$ python3 -q
>>> import numpy as np
>>> np.set_printoptions(precision=2, suppress=True, linewidth=120)
>>> u = np.array([3, 1, 3])
>>> W0 = -2 * np.eye(3) + np.outer(u, u)
>>> W0
array([[ 7.,  3.,  9.],
       [ 3., -1.,  3.],
       [ 9.,  3.,  7.]])
>>> # symmetric, so the eigenvalues are real
>>> round(float(np.abs(np.linalg.eigvals(W0)).max()), 2)
17.0
>>> round(np.linalg.det(W0), 2)
np.float64(68.0)
>>> np.linalg.matrix_power(W0, 4)
array([[39571., 13185., 39555.],
       [13185.,  4411., 13185.],
       [39555., 13185., 39571.]])
>>> np.allclose(W0 @ W0.T, W0.T @ W0)
True
>>> A = np.load("arr.npy")
>>> A
array([[2, 3, 3, 1],
       [1, 1, 2, 1],
       [2, 3, 3, 1],
       [1, 3, 2, 2]])
>>> w1 = np.array([[-3, -2, 0, -3, -3],
...     [3, 1, -2, 3, -2],
...     [2, -1, 0, 2, -2],
...     [0, 2, 1, -1, 1]])
>>> c = np.array([-2, 2, -3, -3, 0])
>>> H = np.maximum(A @ w1 + c, 0)
>>> H
array([[7, 0, 0, 5, 0],
       [2, 1, 0, 0, 0],
       [7, 0, 0, 5, 0],
       [8, 5, 0, 5, 0]])
>>> np.linalg.matrix_rank(H)
np.int64(3)
>>> basis = np.array([[3, -3, -2], [-1, -5, 5], [0, -3, -5], [3, -5, 0], [-1, 1, -3]])
>>> H @ basis
array([[ 36, -46, -14],
       [  5, -11,   1],
       [ 36, -46, -14],
       [ 34, -74,   9]])
>>> Uu, sigma, Vt = np.linalg.svd(H)
>>> np.argmax(sigma[:-1] / (sigma[1:] + 1e-6)) + 1
np.int64(3)
>>> sigma.round(2) + 0
array([15.82,  3.98,  1.01,  0.  ])
>>> M2 = Uu[:, :3] @ np.diag(sigma[:3]) @ Vt[:3]
>>> np.linalg.matrix_rank(H, rtol=0.05)
np.int64(3)
>>> round(np.linalg.norm(H - M2, 2), 2), round(sigma[3], 2)
(np.float64(0.0), np.float64(0.0))
>>> Uu, sigma, Vt = np.linalg.svd(A)
>>> vecs = Vt[:(sigma > 1e-8).sum()]
>>> rng = np.random.default_rng(772515)
>>> vec = A[3] + -2 * A[0] + rng.integers(2) * np.eye(4)[0]
>>> vec
array([-3., -3., -4.,  0.])
>>> round(float(np.linalg.norm(vec - vecs.T @ vecs @ vec)), 2)
0.0
>>> vecs.T @ vecs
array([[ 0.36,  0.13,  0.38, -0.26],
       [ 0.13,  0.97, -0.08,  0.05],
       [ 0.38, -0.08,  0.77,  0.15],
       [-0.26,  0.05,  0.15,  0.9 ]])
>>> rk = np.linalg.matrix_rank(A)
>>> rk
np.int64(3)
>>> ns = np.linalg.svd(A)[2][rk:].T
>>> [int(np.linalg.matrix_rank(A[:, :j + 1])) for j in range(4)]
[1, 2, 3, 3]
>>> np.allclose(A @ ns, 0)
True
>>> ns[:, 0] / ns[np.abs(ns[:, 0]).round(6).argmax(), 0]
array([ 1. , -0.2, -0.6,  0.4])
>>> ns.shape
(4, 1)
>>> [int(np.linalg.matrix_rank(A[:i])) for i in range(1, len(A) + 1)]
[1, 2, 2, 3]
>>> np.linalg.matrix_rank(A.T @ A), np.linalg.matrix_rank(A @ A.T)
(np.int64(3), np.int64(3))
>>> np.linalg.cond(A) > 100
np.True_
>>> np.round(np.linalg.norm(A, 2) / np.linalg.norm(A), 2)
np.float64(0.98)
>>> data = (rng.random((4, 4)) < 0.3) + np.eye(4)
>>> data /= data.sum(axis=1, keepdims=True)
>>> data
array([[1.  , 0.  , 0.  , 0.  ],
       [0.  , 1.  , 0.  , 0.  ],
       [0.  , 0.  , 0.5 , 0.5 ],
       [0.33, 0.  , 0.33, 0.33]])
>>> np.abs(np.diag(np.linalg.qr(data)[1])) > 1e-9
array([ True,  True,  True, False])
>>> try:
...     np.linalg.inv(data)
... except np.linalg.LinAlgError as e:
...     print("failed:", e)
... 
failed: Singular matrix
>>> Uu, sigma, Vt = np.linalg.svd(data)
>>> sigma.round(2) + 0
array([1.08, 1.  , 0.82, 0.  ])
>>> M2 = Uu[:, :3] @ np.diag(sigma[:3]) @ Vt[:3]
>>> np.round(np.linalg.norm(data - M2, 2), 2), np.round(sigma[3], 2)
(np.float64(0.0), np.float64(0.0))
>>> np.linalg.matrix_rank(data, rtol=0.05)
np.int64(3)
>>> M2 = data / np.linalg.norm(data, axis=1, keepdims=True)
>>> cov = M2 @ M2.T
>>> (np.abs(cov) > 0.9).astype(int)
array([[1, 0, 0, 0],
       [0, 1, 0, 0],
       [0, 0, 1, 0],
       [0, 0, 0, 1]])
>>> (cov - 2 * np.eye(4)).round(6).argmax(axis=1)
array([3, 0, 3, 2])
>>> basis = 5 * np.array([[0.2, -0.1, -0.6], [1.4, 2.0, -0.8], [1.1, 0.1, 1.4]])
>>> lab = rng.integers(0, 3, 11)
>>> mat = basis[lab] + rng.normal(size=(11, 3))
>>> mat
array([[ 5.22,  9.63, -3.11],
       [ 0.88, -1.04, -1.34],
       [ 6.55, 10.85, -4.91],
       [ 6.7 , 10.08, -3.96],
       [ 2.22, -2.6 , -2.87],
       [ 5.3 , -0.47,  8.53],
       [ 1.58, -0.39, -4.21],
       [ 7.39,  9.17, -3.33],
       [ 3.05,  0.26, -1.21],
       [ 3.  ,  0.51,  5.67],
       [ 0.39, -1.17, -2.38]])
>>> hat = mat @ np.linalg.solve(mat.T @ mat, mat.T)
>>> np.round(np.linalg.eigvalsh(hat), 2) + 0
array([0., 0., 0., 0., 0., 0., 0., 0., 1., 1., 1.])
>>> np.diag(hat)
array([0.24, 0.07, 0.3 , 0.26, 0.43, 0.69, 0.24, 0.26, 0.16, 0.26, 0.1 ])
>>> np.linalg.matrix_rank(np.eye(11) - hat)
np.int64(8)
>>> t = np.radians(135)
>>> r_ = np.eye(3)
>>> r_[0, 0] = r_[1, 1] = np.cos(t)
>>> r_[0, 1], r_[1, 0] = -np.sin(t), np.sin(t)
>>> r_
array([[-0.71, -0.71,  0.  ],
       [ 0.71, -0.71,  0.  ],
       [ 0.  ,  0.  ,  1.  ]])
>>> M2 = mat @ r_.T
>>> np.linalg.svd(mat, compute_uv=False), np.linalg.svd(M2, compute_uv=False)
(array([25.13, 12.63,  6.33]), array([25.13, 12.63,  6.33]))
>>> np.abs(M2 - mat).max(axis=0)
array([19.1 , 13.89,  0.  ])
>>> np.allclose(np.linalg.norm(mat, axis=1), np.linalg.norm(M2, axis=1))
True
>>> dist = np.linalg.norm(mat[:, None] - mat[None], axis=-1)
>>> np.linalg.norm(mat, axis=1)
array([11.39,  1.91, 13.59, 12.73,  4.47, 10.06,  4.51, 12.24,  3.29,  6.43,  2.68])
>>> np.linalg.norm(mat - mat.mean(axis=0), axis=1)
array([ 6.88,  5.14,  8.96,  7.98,  6.23, 10.49,  5.18,  7.29,  3.01,  7.41,  5.67])
>>> np.flatnonzero(dist[6] < dist.mean() / 2)
array([ 1,  4,  6,  8, 10])
>>> dist[6]
array([10.71,  3.02, 12.31, 11.65,  2.66, 13.28,  0.  , 11.22,  3.4 , 10.02,  2.32])
>>> dist.shape
(11, 11)
